>>> import numpy as np
>>> np.set_printoptions(precision=3, suppress=True, linewidth=120)
>>> E = np.load("m.npy")
>>> print(E)
[[ 0  5  0  0]
 [22  0  0 24]
 [ 6  1  2 10]
 [12  3  5 19]
 [ 0  4  0  0]
 [ 0  0  0  0]
 [ 0  7  3  0]
 [ 0  0  0  0]
 [22  0  0 24]
 [ 1  0  0  0]
 [29  0  1 32]
 [ 0  3  2  4]
 [ 0 16 10  5]
 [ 6  0  0  4]]
>>> M2 = np.c_[E[:, :3] @ np.array([[-3, -2, -1], [3, -2, -2], [0, -3, -1]]), np.array([9, 3, 0, 9, -4, 2, 6, -6, -3, 3, 1, -5, -8, -6])]
>>> print(M2)
[[ 15 -10 -10   9]
 [-66 -44 -22   3]
 [-15 -20 -10   0]
 [-27 -45 -23   9]
 [ 12  -8  -8  -4]
 [  0   0   0   2]
 [ 21 -23 -17   6]
 [  0   0   0  -6]
 [-66 -44 -22  -3]
 [ -3  -2  -1   3]
 [-87 -61 -30   1]
 [  9 -12  -8  -5]
 [ 48 -62 -42  -8]
 [-18 -12  -6  -6]]
>>> print(np.linalg.norm(np.linalg.qr(E)[0].T @ M2, axis=0) ** 2 / ((M2 ** 2).sum(axis=0) + 1e-12))
[1.    1.    1.    0.073]
>>> print(E - E[0])
[[ 0  0  0  0]
 [22 -5  0 24]
 [ 6 -4  2 10]
 [12 -2  5 19]
 [ 0 -1  0  0]
 [ 0 -5  0  0]
 [ 0  2  3  0]
 [ 0 -5  0  0]
 [22 -5  0 24]
 [ 1 -5  0  0]
 [29 -5  1 32]
 [ 0 -2  2  4]
 [ 0 11 10  5]
 [ 6 -5  0  4]]
>>> print(np.abs(E).max())
32
>>> print(np.linalg.matrix_rank(E))
4
>>> print(np.unravel_index(np.abs(E).argmax(), E.shape))
(np.int64(10), np.int64(3))
>>> cov = np.cov(E, rowvar=False)
>>> print(np.argwhere(np.triu(np.abs(np.corrcoef(E.T)) > 0.8, 1)))
[[0 3]
 [1 2]]
>>> print(round(np.corrcoef(E[:, 3], E[:, 0])[0, 1], 3))
0.975
>>> print(np.corrcoef(E.T))
[[ 1.    -0.394 -0.16   0.975]
 [-0.394  1.     0.852 -0.28 ]
 [-0.16   0.852  1.     0.011]
 [ 0.975 -0.28   0.011  1.   ]]
>>> print(cov.shape)
(4, 4)
>>> print(cov)
[[103.077 -17.769  -4.615 110.923]
 [-17.769  19.72   10.764 -13.912]
 [ -4.615  10.764   8.093   0.352]
 [110.923 -13.912   0.352 125.451]]
>>> print(np.argsort(-E.std(axis=0).round(6), kind="stable"))
[3 0 1 2]
>>> proj = E @ np.linalg.solve(E.T @ E, E.T)
>>> print(np.round(np.linalg.eigvalsh(proj), 3) + 0)
[0. 0. 0. 0. 0. 0. 0. 0. 0. 0. 1. 1. 1. 1.]
>>> print(np.round(proj @ E[:, 1], 3) + 0)
[ 5.  0.  1.  3.  4.  0.  7.  0.  0.  0.  0.  3. 16.  0.]
>>> w1 = np.array([[-3, 1, -2], [-2, 1, 3], [-2, 1, 1], [-1, 1, 1]])
>>> beta = np.array([1, -3, -1])
>>> H = np.maximum(E @ w1 + beta, 0)
>>> print(H)
[[ 0  2 14]
 [ 0 43  0]
 [ 0 16  2]
 [ 0 36  8]
 [ 0  1 11]
 [ 1  0  0]
 [ 0  7 23]
 [ 1  0  0]
 [ 0 43  0]
 [ 0  0  0]
 [ 0 59  0]
 [ 0  6 14]
 [ 0 28 62]
 [ 0  7  0]]
>>> C = np.array([[-2, 3], [-2, 0], [-3, 0]])
>>> print(H @ C)
[[ -46    0]
 [ -86    0]
 [ -38    0]
 [ -96    0]
 [ -35    0]
 [  -2    3]
 [ -83    0]
 [  -2    3]
 [ -86    0]
 [   0    0]
 [-118    0]
 [ -54    0]
 [-242    0]
 [ -14    0]]
>>> W0 = np.loadtxt("out16.csv", delimiter=",")
>>> print(W0)
[[-1.703 -0.582 -0.859 -0.449 -2.196]
 [-0.487 -2.48   1.537  0.345  0.363]
 [ 1.703 -1.372 -1.775  0.927 -0.452]
 [-1.217 -0.615 -1.637 -0.87   1.925]
 [-1.217  0.501 -0.261  2.658  0.37 ]]
>>> print(np.linalg.svd(W0, compute_uv=False))
[3. 3. 3. 3. 3.]
>>> print(round(W0[:, 3] @ W0[:, 1], 3))
-0.0
>>> print(np.linalg.norm(W0, axis=0))
[3. 3. 3. 3. 3.]
>>> print(np.round(W0 @ W0.T, 3) + 0)
[[9. 0. 0. 0. 0.]
 [0. 9. 0. 0. 0.]
 [0. 0. 9. 0. 0.]
 [0. 0. 0. 9. 0.]
 [0. 0. 0. 0. 9.]]
>>> print(np.round(W0.T @ W0, 3) + 0)
[[9. 0. 0. 0. 0.]
 [0. 9. 0. 0. 0.]
 [0. 0. 9. 0. 0.]
 [0. 0. 0. 9. 0.]
 [0. 0. 0. 0. 9.]]
>>> O = W0.astype(float).copy()
>>> for j in range(5):
...     O[:, j] -= O[:, :j] @ (O[:, :j].T @ O[:, j])
...     O[:, j] /= np.linalg.norm(O[:, j])
... 
>>> print(np.round(O.T @ W0, 3) + 0)
[[3. 0. 0. 0. 0.]
 [0. 3. 0. 0. 0.]
 [0. 0. 3. 0. 0.]
 [0. 0. 0. 3. 0.]
 [0. 0. 0. 0. 3.]]
